>>> import numpy as np
>>> np.set_printoptions(precision=1, suppress=True, linewidth=200, sign=" ")
>>> F = np.load("test11.npy")
>>> print(F)
[[ 4 -4  0 -2 -3  0]
 [-4  4 -3  3 -1 -5]
 [ 0  3 -4  0  3  3]
 [-4  3  1  0 -4  2]
 [ 5 -5 -3 -1  4  1]
 [-1 -4 -3  2  3  3]]
>>> f = np.array([1, -2, 2, 3, -2, -1])
>>> other = F + np.outer(f, np.eye(6)[2])
>>> print(np.linalg.matrix_rank(other - F))
1
>>> print(round(float(np.linalg.det(other) / np.linalg.det(F)), 1), round(float(1 + np.linalg.solve(F, f)[2]), 1))
1.1 1.1
>>> Q, Rm = np.linalg.qr(F)
>>> print(np.round(Q.T @ Q, 1) + 0)
[[ 1.  0.  0.  0.  0.  0.]
 [ 0.  1.  0.  0.  0.  0.]
 [ 0.  0.  1.  0.  0.  0.]
 [ 0.  0.  0.  1.  0.  0.]
 [ 0.  0.  0.  0.  1.  0.]
 [ 0.  0.  0.  0.  0.  1.]]
>>> print(np.abs(np.diag(Rm)))
[ 8.6  5.8  6.6  1.7  4.8  1.5]
>>> print(np.round(abs(Rm[0, 0]), 1), round(float(np.linalg.norm(F[:, 0])), 1))
8.6 8.6
>>> print(Q.shape, Rm.shape)
(6, 6) (6, 6)
>>> print(np.allclose(Rm.T @ Rm, F.T @ F))
True
>>> print(np.trace(Q @ Q.T))
6.0
>>> print(Q.round(1) + 0)
[[-0.5  0.1  0.  -0.3  0.7 -0.3]
 [ 0.5 -0.1 -0.5  0.4  0.6  0.2]
 [ 0.  -0.5 -0.6 -0.4 -0.2 -0.4]
 [ 0.5  0.1  0.1 -0.8  0.1  0.4]
 [-0.6  0.1 -0.4 -0.1 -0.1  0.7]
 [ 0.1  0.8 -0.4 -0.1 -0.2 -0.3]]
>>> print(np.round(Q @ Rm, 1) + 0)
[[ 4. -4.  0. -2. -3.  0.]
 [-4.  4. -3.  3. -1. -5.]
 [ 0.  3. -4.  0.  3.  3.]
 [-4.  3.  1.  0. -4.  2.]
 [ 5. -5. -3. -1.  4.  1.]
 [-1. -4. -3.  2.  3.  3.]]
>>> J = np.load("out18.npy")
>>> print(J)
[[ 2.  4.  3.  0.  3.]
 [-5.  2.  2.  2.  1.]
 [ 0.  0.  2.  3. -3.]
 [ 0.  0.  1.  1. -1.]
 [ 0.  0. -2.  2.  1.]]
>>> x0 = np.array([1, -2, -2, 2, 0])
>>> print(J @ (2 * x0))
[-24. -18.   4.   0.  16.]
>>> print(J * x0)
[[ 2. -8. -6.  0.  0.]
 [-5. -4. -4.  4.  0.]
 [ 0. -0. -4.  6. -0.]
 [ 0. -0. -2.  2. -0.]
 [ 0. -0.  4.  4.  0.]]
>>> print(np.linalg.norm(J @ x0) <= np.linalg.norm(J, 2) * np.linalg.norm(x0) + 1e-9)
True
>>> print(J @ x0)
[-12.  -9.   2.   0.   8.]
>>> print(J @ np.ones(5))
[ 12.   2.   2.   1.   1.]
>>> other = np.linalg.inv(J)
>>> print(round(np.linalg.cond(J), 1))
49.2
>>> print(other.round(1) + 0)
[[ 0.1 -0.2 -0.1  0.4  0.1]
 [ 0.2  0.1  1.8 -5.  -0.3]
 [ 0.   0.  -1.   3.   0. ]
 [ 0.   0.  -0.3  1.3  0.3]
 [ 0.   0.  -1.3  3.3  0.3]]
>>> print(np.round(np.linalg.det(J) * other, 1) + 0)
[[  -6.   12.    6.  -30.   -6.]
 [ -15.   -6. -129.  357.   21.]
 [   0.    0.   72. -216.    0.]
 [   0.    0.   24.  -96.  -24.]
 [   0.    0.   96. -240.  -24.]]
>>> print(np.round(J @ other, 1) + 0)
[[ 1.  0.  0.  0.  0.]
 [ 0.  1.  0.  0.  0.]
 [ 0.  0.  1.  0.  0.]
 [ 0.  0.  0.  1.  0.]
 [ 0.  0.  0.  0.  1.]]
>>> print(round(float(np.linalg.slogdet(J)[0]), 1))
-1.0
>>> feats = np.loadtxt("run18.csv", delimiter=",")
>>> print(feats)
[[  0.5  10.    0.2   0.8  -0.4   0.3   0.9  -0.7  -0.6   0.6  -1.8   0.2  -0.4   1.4  -0.9]
 [  1.1  10.   -1.7   1.6   0.   -0.3  -0.1   0.1  -1.2  -1.4  -2.2   0.6   0.8   0.2  -1.3]
 [  1.2  -4.   -1.2  -0.1   0.7  -0.3  -0.5   0.   -2.4  -1.2   0.6   0.8   0.    0.9   1.1]
 [ -1.    2.   -0.2   0.3  -0.2   0.7  -0.4  -0.9   0.    0.   -0.2  -1.4  -0.7  -1.1   0.5]
 [ -0.4  12.   -0.5   0.7  -0.3   0.5  -1.7   0.    0.7  -1.   -0.6  -1.2   0.3   1.   -0.2]
 [ -0.7 -10.    0.9  -0.9   0.6  -0.3  -0.1   0.3  -0.4   1.    1.    0.2  -1.1   1.4   0. ]
 [ -0.7   7.    0.3   0.5   0.6  -1.9  -0.1  -1.2   0.1  -0.7  -1.2  -0.2   1.2   1.4  -0.2]
 [ -2.  -16.    0.6  -0.4  -0.3  -1.5   2.2   1.4   0.1   0.9  -0.2  -1.9   1.4  -0.7   0. ]
 [ -0.9  16.    0.9  -0.4  -1.    0.6   0.4  -1.1  -1.3   0.6   1.5  -0.4   0.1  -1.1   0. ]]
>>> other = feats / np.sqrt((feats ** 2).mean(axis=1, keepdims=True))
>>> print(np.linalg.norm(other, axis=1))
[ 3.9  3.9  3.9  3.9  3.9  3.9  3.9  3.9  3.9]
>>> print(other[7].round(1) + 0)
[-0.5 -3.7  0.1 -0.1 -0.1 -0.3  0.5  0.3  0.   0.2  0.  -0.4  0.3 -0.2  0. ]
>>> print(np.round(feats - feats.mean(axis=1, keepdims=True), 1) + 0)
[[ -0.2   9.3  -0.5   0.1  -1.1  -0.4   0.2  -1.4  -1.3  -0.1  -2.5  -0.5  -1.1   0.7  -1.6]
 [  0.7   9.6  -2.1   1.2  -0.4  -0.7  -0.5  -0.3  -1.6  -1.8  -2.6   0.2   0.4  -0.2  -1.7]
 [  1.5  -3.7  -0.9   0.2   1.    0.   -0.2   0.3  -2.1  -0.9   0.9   1.1   0.3   1.2   1.4]
 [ -0.8   2.2   0.    0.5   0.    0.9  -0.2  -0.7   0.2   0.2   0.   -1.2  -0.5  -0.9   0.7]
 [ -1.   11.4  -1.1   0.1  -0.9  -0.1  -2.3  -0.6   0.1  -1.6  -1.2  -1.8  -0.3   0.4  -0.8]
 [ -0.2  -9.5   1.4  -0.4   1.1   0.2   0.4   0.8   0.1   1.5   1.5   0.7  -0.6   1.9   0.5]
 [ -1.    6.7   0.    0.2   0.3  -2.2  -0.4  -1.5  -0.2  -1.   -1.5  -0.5   0.9   1.1  -0.5]
 [ -0.9 -14.9   1.7   0.7   0.8  -0.4   3.3   2.5   1.2   2.    0.9  -0.8   2.5   0.4   1.1]
 [ -1.8  15.1   0.   -1.3  -1.9  -0.3  -0.5  -2.   -2.2  -0.3   0.6  -1.3  -0.8  -2.   -0.9]]
>>> gram = feats.T @ feats
>>> print(np.allclose(gram, gram.T))
True
>>> print(np.diag(gram))
[    9.8  1025.      6.7     5.2     2.6     7.3     9.1     6.      9.9     7.4    13.6     8.3     6.     10.6     4. ]
>>> print(np.round(np.linalg.eigvalsh(gram)[::-1], 1) + 0)
[ 1038.8    30.1    22.5    11.7    11.      9.2     4.6     2.9     1.      0.      0.      0.      0.      0.      0. ]
>>> print((feats @ feats.T).shape)
(9, 9)
>>> print(np.linalg.matrix_rank(gram))
9
>>> other = np.array([[2, 0],
...     [3, -1],
...     [2, -3],
...     [1, 2],
...     [2, 2],
...     [1, 0],
...     [2, 3],
...     [1, 3],
...     [2, 3],
...     [-2, 2],
...     [2, 2],
...     [-1, 0],
...     [2, 0],
...     [-3, -3],
...     [0, -1]])
>>> print(np.linalg.matrix_rank(np.vstack([feats, other.T])))
11
>>> t = np.radians(169)
>>> Rm = np.eye(15)
>>> Rm[7, 7] = Rm[10, 10] = np.cos(t)
>>> Rm[7, 10], Rm[10, 7] = -np.sin(t), np.sin(t)
>>> other = feats @ Rm.T
>>> print(np.allclose(np.linalg.norm(feats, axis=1), np.linalg.norm(other, axis=1)))
True
>>> print(other.round(1) + 0)
[[  0.5  10.    0.2   0.8  -0.4   0.3   0.9   1.   -0.6   0.6   1.6   0.2  -0.4   1.4  -0.9]
 [  1.1  10.   -1.7   1.6   0.   -0.3  -0.1   0.3  -1.2  -1.4   2.2   0.6   0.8   0.2  -1.3]
 [  1.2  -4.   -1.2  -0.1   0.7  -0.3  -0.5  -0.1  -2.4  -1.2  -0.6   0.8   0.    0.9   1.1]
 [ -1.    2.   -0.2   0.3  -0.2   0.7  -0.4   0.9   0.    0.    0.   -1.4  -0.7  -1.1   0.5]
 [ -0.4  12.   -0.5   0.7  -0.3   0.5  -1.7   0.1   0.7  -1.    0.6  -1.2   0.3   1.   -0.2]
 [ -0.7 -10.    0.9  -0.9   0.6  -0.3  -0.1  -0.5  -0.4   1.   -0.9   0.2  -1.1   1.4   0. ]
 [ -0.7   7.    0.3   0.5   0.6  -1.9  -0.1   1.4   0.1  -0.7   0.9  -0.2   1.2   1.4  -0.2]
 [ -2.  -16.    0.6  -0.4  -0.3  -1.5   2.2  -1.3   0.1   0.9   0.5  -1.9   1.4  -0.7   0. ]
 [ -0.9  16.    0.9  -0.4  -1.    0.6   0.4   0.8  -1.3   0.6  -1.7  -0.4   0.1  -1.1   0. ]]
>>> print(np.linalg.svd(feats, compute_uv=False), np.linalg.svd(other, compute_uv=False))
[ 32.2   5.5   4.7   3.4   3.3   3.    2.1   1.7   1. ] [ 32.2   5.5   4.7   3.4   3.3   3.    2.1   1.7   1. ]
>>> print(round(np.linalg.det(Rm), 1), round(float(np.trace(Rm)), 1))
1.0 11.0
>>> X = np.load("m.npy")
>>> print(X.round(1) + 0)
[[ -7.8  17.5  21.2  11.8  13.6]
 [ -6.6  15.4  17.8  10.8  11.9]
 [ -6.1  14.3  16.1  10.3  11. ]
 [ -6.1  14.2  16.1  10.3  11. ]
 [ -5.5  13.1  14.4   9.8  10.1]
 [ -4.8  11.7  12.2   9.1   9. ]
 [ -4.4  10.9  11.1   8.7   8.4]
 [ -3.1   8.1   7.1   7.2   6.4]
 [ -3.    7.7   6.6   7.    6.1]
 [ -1.6   4.5   2.7   5.1   4. ]
 [ -0.9   2.8   0.9   3.9   2.9]
 [ -0.6   2.    0.1   3.2   2.4]
 [ -0.6   2.    0.1   3.2   2.4]
 [ -0.1   0.2  -0.9   1.1   1. ]
 [  0.    0.   -0.7   0.6   0.7]
 [  0.    0.   -0.6   0.6   0.7]
 [  0.   -0.1  -0.2   0.2   0.2]
 [  0.    0.1   0.2  -0.1  -0.2]
 [  0.    0.1   0.3  -0.2  -0.3]
 [  0.    0.2   0.4  -0.2  -0.4]
 [  0.    0.2   0.5  -0.2  -0.5]
 [  0.    0.3   0.6  -0.3  -0.7]
 [  0.    0.4   0.7  -0.4  -0.9]
 [  0.    0.5   0.8  -0.4  -1. ]
 [  0.1   0.9   1.2  -0.5  -1.8]
 [  0.1   1.    1.3  -0.5  -2.1]
 [  0.1   1.2   1.4  -0.5  -2.5]
 [  0.3   1.8   1.6  -0.4  -3.8]
 [  0.3   1.8   1.6  -0.4  -3.8]
 [  0.8   2.7   1.3  -0.1  -6. ]
 [  1.5   3.6   0.2   0.3  -9.1]
 [  1.8   3.8  -0.2   0.5 -10.1]
 [  1.8   3.9  -0.3   0.5 -10.2]
 [  2.3   4.2  -1.1   0.8 -11.9]
 [  2.6   4.4  -1.7   1.  -13. ]
 [  3.1   4.7  -2.7   1.3 -14.7]
 [  3.4   4.9  -3.5   1.5 -15.9]
 [  3.7   5.   -4.1   1.7 -16.8]
 [  3.8   5.1  -4.2   1.7 -17. ]
 [  3.9   5.1  -4.5   1.8 -17.5]
 [  4.2   5.2  -5.1   2.  -18.3]
 [  4.8   5.4  -6.6   2.3 -20.5]
 [  4.9   5.5  -6.7   2.4 -20.6]
 [  6.5   5.8 -10.4   3.2 -25.5]
 [  6.5   5.8 -10.5   3.2 -25.6]]
>>> print(np.round(np.linalg.norm(X, 2) / np.linalg.norm(X), 1))
0.8
>>> print(np.argsort(-np.linalg.norm(X, axis=0).round(6), kind="stable")[:3])
[ 4  2  1]
>>> print([round(float(x), 1) for x in np.linalg.svd(X, compute_uv=False)[:3]])
[87.4, 57.9, 11.0]
>>> x0 = np.array([0, 3, 4, 2, 2])
>>> print(np.round(X @ np.eye(5)[1], 1) + 0)
[17.5 15.4 14.3 14.2 13.1 11.7 10.9  8.1  7.7  4.5  2.8  2.   2.   0.2  0.   0.  -0.1  0.1  0.1  0.2  0.2  0.3  0.4  0.5  0.9  1.   1.2  1.8  1.8  2.7  3.6  3.8  3.9  4.2  4.4  4.7  4.9  5.   5.1
  5.1  5.2  5.4  5.5  5.8  5.8]
>>> E = np.diag(np.array([-3, 0, 1, 1, 2, -3, -3, 2, -3, -1, 3]))
>>> print(E)
[[-3  0  0  0  0  0  0  0  0  0  0]
 [ 0  0  0  0  0  0  0  0  0  0  0]
 [ 0  0  1  0  0  0  0  0  0  0  0]
 [ 0  0  0  1  0  0  0  0  0  0  0]
 [ 0  0  0  0  2  0  0  0  0  0  0]
 [ 0  0  0  0  0 -3  0  0  0  0  0]
 [ 0  0  0  0  0  0 -3  0  0  0  0]
 [ 0  0  0  0  0  0  0  2  0  0  0]
 [ 0  0  0  0  0  0  0  0 -3  0  0]
 [ 0  0  0  0  0  0  0  0  0 -1  0]
 [ 0  0  0  0  0  0  0  0  0  0  3]]
>>> Uu, sigma, Vt = np.linalg.svd(E)
>>> print(sigma)
[ 3.  3.  3.  3.  3.  2.  2.  1.  1.  1.  0.]
>>> print(np.argmax(sigma[:-1] / (sigma[1:] + 1e-6)) + 1)
10
>>> other = Uu[:, :10] @ np.diag(sigma[:10]) @ Vt[:10]
>>> print(np.linalg.matrix_rank(E, rtol=0.05))
10
>>> print(other)
[[-3.  0.  0.  0.  0.  0.  0.  0.  0.  0.  0.]
 [ 0.  0.  0.  0.  0.  0.  0.  0.  0.  0.  0.]
 [ 0.  0.  1.  0.  0.  0.  0.  0.  0.  0.  0.]
 [ 0.  0.  0.  1.  0.  0.  0.  0.  0.  0.  0.]
 [ 0.  0.  0.  0.  2.  0.  0.  0.  0.  0.  0.]
 [ 0.  0.  0.  0.  0. -3.  0.  0.  0.  0.  0.]
 [ 0.  0.  0.  0.  0.  0. -3.  0.  0.  0.  0.]
 [ 0.  0.  0.  0.  0.  0.  0.  2.  0.  0.  0.]
 [ 0.  0.  0.  0.  0.  0.  0.  0. -3.  0.  0.]
 [ 0.  0.  0.  0.  0.  0.  0.  0.  0. -1.  0.]
 [ 0.  0.  0.  0.  0.  0.  0.  0.  0.  0.  3.]]
>>> print(np.linalg.matrix_rank(other))
10
>>> print(np.round(np.linalg.norm(E - other, 2), 1), sigma[10])
0.0 0.0
>>> print(np.abs(E - other).max())
0.0
>>> print(np.linalg.matrix_rank(E, rtol=0.1))
10
>>> print(round(np.linalg.norm(E, 2) / np.linalg.norm(E), 1))
0.4
>>> print(np.linalg.cond(E) > 100)
True
>>> W0 = np.loadtxt("data.csv", delimiter=",")
>>> print(W0)
[[ -1.   -6.6   8.2   2.8  10.1  10.   -2.4  16.4 -15.   -9.    3.2   2.3 -12.9   4.1]
 [ -4.9  -0.3 -24.5  -4.2   2.  -16.4 -10.1 -10.6  11.9  -3.6  -1.8  15.6  -3.1   3.2]
 [  5.    2.8  23.6  12.9  -0.1  29.6   8.3  14.4   2.6  -8.   -1.3  11.3  17.3  23.4]
 [  5.5  -1.8  12.7   9.8  -0.7  25.5   5.3  16.3  15.9   0.   -7.5  -4.7  21.2   1.5]
 [ -8.6   4.5  -2.2 -20.    0.7  -3.1   8.2  -4.    2.4  13.4  15.1  -2.1   6.8  -2.2]
 [  7.5   1.4  21.3 -13.1   7.6  18.3   3.6  -2.7  23.6  20.8  -2.7  20.6  21.5   1.7]
 [  1.    6.  -26.   -2.   -7.1 -16.5   4.1  11.9  -1.2  26.3   7.9  -2.9  -6.  -16.7]
 [ -3.4  12.7  -0.3   2.5  -8.5   7.2  -7.5   0.4 -10.  -17.6   0.1  21.6 -27.4  -6.8]
 [  4.5   6.9   0.3   0.9   7.1   5.5   4.3   3.   -7.3  -5.3   0.2 -19.8  -1.8   9.9]
 [ -3.8  -6.7  32.8  -2.3  -0.8  12.8 -13.8   2.7   6.2   6.2  -4.6  -3.   15.3  13.5]
 [  2.4   5.1 -16.1  18.7 -14.9 -16.1  -5.4   0.8 -11.9  15.4  -4.4   6.3  30.1   6.9]
 [ -4.7  12.7   1.2   6.4  -1.5  47.7   0.6   0.  -22.1  11.9   6.7  13.9  -1.6  -7.2]
 [ -7.2  -5.2  13.4 -15.    3.2  11.9 -12.6   0.9   0.5  -3.   -3.6 -19.    5.8  -7.2]
 [ -3.8 -13.7  17.   -9.2  15.5  15.4  -6.2  -5.6   3.4   2.2  -1.4 -11.8  -8.1   0.6]
 [ -2.1  -7.9 -14.2   0.1  16.8 -29.2  -1.4  -9.9  -2.5 -12.3   0.8  -3.5  -2.3  -7.9]
 [  4.3   7.5  16.3 -16.    0.4 -13.6   0.2  -1.5  11.5   5.5   9.   35.5   7.9  -5.6]
 [  0.6   0.7   3.3   6.3  -3.5  49.8  -0.7  -9.8  -6.   12.1   1.5   8.4   4.9  10.8]
 [  7.    3.3  29.5   3.8   3.6 -26.    5.3   3.5   0.4   9.4   2.9  10.7   8.5  15.7]
 [ -6.9 -13.   -4.3  -0.5   1.    1.2  -0.7  -0.6 -22.2  -0.8   0.3  18.   17.2 -12.2]
 [-11.4  10.4  21.7  -9.1   0.  -16.9  -3.2   7.8  -2.7   0.6   1.3  19.7 -22.    3.8]
 [-10.4  -4.4   7.6   4.8   6.1 -40.1   4.7  -6.4 -32.3  10.3  -8.1 -28.9  -2.    8.4]
 [ -2.4 -12.7  -8.6   4.3   1.2 -47.8   6.8  -1.  -10.5   5.7   0.9  21.9  38.6   7.3]
 [ -0.2  -7.   11.1   7.7   6.7 -20.1  -4.1   9.7  -5.   -9.1   0.    4.8  34.7  15.7]
 [ -0.3  10.    7.3 -12.3  19.7 -21.2  -6.3   7.5  -2.9  -0.4  -4.7 -22.6  12.7  -2.5]
 [ 10.9   6.5  -8.2 -14.7 -17.6 -11.4  -4.5   1.9   1.    7.9  -8.6  -1.7 -28.4  -6.9]
 [  4.7   0.1   5.6  -5.8   1.3   8.7  -2.8  -9.5   0.9   1.   -3.6   4.2  -5.9  -9.5]
 [-14.2  -4.5  -5.1  -4.7   4.7  -0.4   1.4  -3.8  -6.7  14.   -5.8  11.8 -17.1   8.3]
 [ -3.    4.4  -0.2  20.4   7.6   1.3  -4.1   4.3 -11.3  -3.    1.9  12.1 -26.4   7.3]
 [ -0.2 -12.6   7.4   4.9  11.2  12.7   4.9  -6.7   2.1  12.4  -3.2  24.1  10.4  21.7]
 [  4.2  -1.5  -0.7   4.3 -14.8   6.6   5.6  -5.3 -18.2  -3.7 -11.4  -2.2  -9.4  11.8]
 [  3.3   6.6   4.6   2.9  14.2   5.   -4.4 -10.3  10.5  11.1   0.1  -3.2 -30.9  -3. ]
 [ -3.5  -0.5   4.8 -20.6  -2.2  -0.8   5.3  -1.   13.1  14.    5.  -20.1  -4.5  -9.4]
 [ -2.3   0.3  -2.3   1.4  10.9 -13.1  -6.    2.6  11.9   5.2   9.4   7.3  -1.2  -4.3]
 [  0.1  -0.4 -29.9 -22.7  -5.1  -3.5   0.7  -2.1 -12.6  -5.3  -2.8  -1.3  -1.2  -4.8]
 [  1.2   2.4   8.8  -0.5 -14.6  -7.1   3.   -7.4  22.4   0.9  -2.  -15.9  -1.4   0.1]
 [ -0.7   7.    8.1  -2.6  -3.6 -22.    5.1 -12.    9.9 -11.   -2.    6.6  -4.1   7.9]
 [  3.5 -14.    1.6   6.    1.1  17.4  -4.3   2.4   1.3 -31.2  -1.9  -2.   -7.5  -8.7]
 [ -4.2  -6.5  -3.9  11.3  -0.8 -31.6   3.2   9.4  -7.   -4.4   3.4  27.9  20.9   5.3]
 [ -3.3   0.5  -9.3   4.7  -6.1 -19.6   9.9   0.5  -5.6  -4.3   3.4  -4.6   8.5 -10. ]
 [ -4.8 -14.6  17.    1.8   6.7 -10.   -1.   -3.1   2.4   7.2  -3.1   7.2   6.6   3.6]
 [  6.4   4.6 -19.6  -6.6  -0.7  26.1   3.4  -0.3  -4.1  13.2   2.   -6.   -3.9   2.2]
 [ -1.5   6.4   1.1 -15.7  -5.4  26.1  -1.9   6.3  -1.5  -4.7  -0.4   0.6   1.8   1.9]
 [ -5.9  10.8  11.6   2.2  -2.3  29.8  -1.9  -6.7 -19.3  -6.4  -4.2  -7.7  41.1   6.7]
 [  2.7 -10.7 -12.7 -13.   -2.9 -15.9   1.6  -1.7   5.7  -6.8  14.5 -30.7 -23.8   8.5]
 [  8.4  12.8  -7.6  -4.2  14.8  28.1  -5.3  17.   -6.    1.4   7.2  12.6 -37.3  -1.2]
 [ -2.7  -0.8   1.3  -9.4 -10.1   4.6   0.2  -6.1   5.3  11.1  -8.2  -6.8 -25.4  -2.2]
 [ -6.3  10.3  -3.6 -14.6   3.6   5.2   2.3   9.5  -5.  -16.4   9.    2.3  -9.3  -9.6]
 [ -8.    9.3 -12.8  -8.8   5.2   1.5   5.7  -7.3  -3.4   0.6   4.1   0.4 -10.2   0.2]
 [ -4.3 -16.4   4.  -17.2  -0.2 -12.2   4.4  -0.9  -2.1  18.   -4.6  19.4  25.9   4.1]]
>>> x0 = np.array([0, -2, 2, -1, 3, 2, 2, -3, 1, 1, 2, 0, 1, -3])
>>> target = W0 @ x0
>>> print(np.round(np.linalg.solve(W0.T @ W0, W0.T @ target), 1) + 0)
[ 0. -2.  2. -1.  3.  2.  2. -3.  1.  1.  2.  0.  1. -3.]
>>> rng = np.random.default_rng(3644)
>>> target = target + 0.1 * rng.normal(size=49)
>>> print(target)
[ -19.8  -67.4    0.1   47.4   90.3  183.2  -58.7  -90.3  -26.    46.8 -146.9   85.8   75.5  145.1   14.5   72.1   97.6  -15.7   55.   -64.7  -79.6  -57.8  -55.4   -4.  -121.    78.2  -15.3  -84.2
   77.5  -96.3   67.6   97.5   27.6  -61.1    1.1  -36.8   32.5  -93.2  -28.1   68.1   18.6    7.5   55.4  -44.8  -21.6   -7.5    0.4   11.3   64.8]
>>> coef, *_ = np.linalg.lstsq(W0, target)
>>> print([round(float(np.linalg.norm(np.linalg.solve(W0.T @ W0 + lam * np.eye(14), W0.T @ target))), 2) for lam in (0, 1, 10, 100)])
[7.14, 7.14, 7.11, 6.84]
